$ python -q
>>> import numpy as np
>>> np.set_printoptions(precision=3, suppress=True, linewidth=200, sign=" ")
>>> tidy = lambda a: np.round(a, 3) + 0
>>> rng = np.random.default_rng(1408)
>>> z = rng.integers(0, 2, 5)
>>> feats = np.triu((z[:, None] == z) & (rng.random((5, 5)) < 0.8), 1).astype(int)
>>> feats += feats.T
>>> print(feats)
[[ 0  1  1  0  0]
 [ 1  0  1  0  0]
 [ 1  1  0  0  0]
 [ 0  0  0  0  1]
 [ 0  0  0  1  0]]
>>> z = rng.permutation(5)
>>> print(z)
[ 1  2  0  4  3]
>>> Y = feats[z][:, z]
>>> print(tidy(np.sort(np.abs(np.linalg.eigvals(Y)))))
[ 1.  1.  1.  1.  2.]
>>> print(np.trace(Y))
0
>>> print(np.einsum("ii->", feats))
0
>>> print(tidy(np.linalg.det(feats.T)))
-2.0
>>> print(tidy(np.linalg.eigvals(feats)))
[-1.  2. -1.  1. -1.]
>>> print(tidy(np.linalg.det(feats[::-1])))
-2.0
>>> evals, V = np.linalg.eigh(feats)
>>> print(np.unique(evals.round(6) + 0, return_counts=True)[1])
[ 3  1  1]
>>> print((evals > 1e-8).sum(), (evals < -1e-8).sum())
2 3
>>> print(np.abs(V[:, -1]).round(6).argmax())
0
>>> print(tidy(V.T @ V))
[[ 1.  0.  0.  0.  0.]
 [ 0.  1.  0.  0.  0.]
 [ 0.  0.  1.  0.  0.]
 [ 0.  0.  0.  1.  0.]
 [ 0.  0.  0.  0.  1.]]
>>> print(tidy(evals))
[-1. -1. -1.  1.  2.]
>>> print(tidy(np.abs(V[:, -1])))
[ 0.577  0.577  0.577  0.     0.   ]
>>> print(tidy(np.linalg.det(feats)))
-2.0
>>> print(feats @ feats)
[[ 2  1  1  0  0]
 [ 1  2  1  0  0]
 [ 1  1  2  0  0]
 [ 0  0  0  1  0]
 [ 0  0  0  0  1]]
>>> print((np.linalg.matrix_power((feats != 0) + (feats.T != 0) + np.eye(5), 5) > 0).astype(int))
[[ 1  1  1  0  0]
 [ 1  1  1  0  0]
 [ 1  1  1  0  0]
 [ 0  0  0  1  1]
 [ 0  0  0  1  1]]
>>> print(np.flatnonzero(np.linalg.matrix_power((feats != 0) + (feats.T != 0) + np.eye(5), 5)[1]))
[ 0  1  2]
>>> print(tidy(np.sort(np.linalg.eigvals(feats).real)))
[-1. -1. -1.  1.  2.]
>>> print((feats != 0).astype(int))
[[ 0  1  1  0  0]
 [ 1  0  1  0  0]
 [ 1  1  0  0  0]
 [ 0  0  0  0  1]
 [ 0  0  0  1  0]]
